$ ipython --no-banner

In [1]: import numpy as np

In [2]: import numpy.linalg as la

In [3]: np.set_printoptions(precision=2, suppress=True, linewidth=140, legacy="1.25")

In [4]: rd = lambda a: np.round(a, 2) + 0

In [5]: rng = np.random.default_rng(773529)

In [6]: M = np.eye(3, dtype=int)[rng.permutation(3)]

In [7]: print(M)
[[0 1 0]
 [0 0 1]
 [1 0 0]]

In [8]: print(la.matrix_power(M, 2))
[[0 0 1]
 [1 0 0]
 [0 1 0]]

In [9]: print(M @ np.ones(3))
[1. 1. 1.]

In [10]: p = np.eye(3)[2]

In [11]: for _ in range(3):
    ...:     p = p @ M
    ...:     print(p.round(2))
    ...: 
[1. 0. 0.]
[0. 1. 0.]
[0. 0. 1.]

In [12]: O = M.astype(float).copy()

In [13]: for j in range(3):
    ...:     O[:, j] -= O[:, :j] @ (O[:, :j].T @ O[:, j])
    ...:     O[:, j] /= la.norm(O[:, j])
    ...: 

In [14]: print(O.T @ O)
[[1. 0. 0.]
 [0. 1. 0.]
 [0. 0. 1.]]

In [15]: print(O.T @ M)
[[1. 0. 0.]
 [0. 1. 0.]
 [0. 0. 1.]]

In [16]: t3 = np.stack([M, 5 * M, M[::-1]])

In [17]: print((t3 @ M.T).shape)
(3, 3, 3)

In [18]: print(t3.shape)
(3, 3, 3)

In [19]: m1 = np.loadtxt("case13.csv", delimiter=",")

In [20]: print(rd(m1))
[[0.17 0.17 0.29 0.17]
 [0.17 0.17 0.29 0.17]
 [0.29 0.29 0.48 0.29]
 [0.17 0.17 0.29 0.17]]

In [21]: print(rd(la.norm(m1, axis=0)))
[0.42 0.42 0.69 0.42]

In [22]: print(la.norm(m1, axis=1).argmax())
2

In [23]: print(rd(la.norm(m1[0], 1)), rd(la.norm(m1[0], np.inf)))
0.81 0.29

In [24]: print(rd(m1[0] @ m1[1]))
0.17
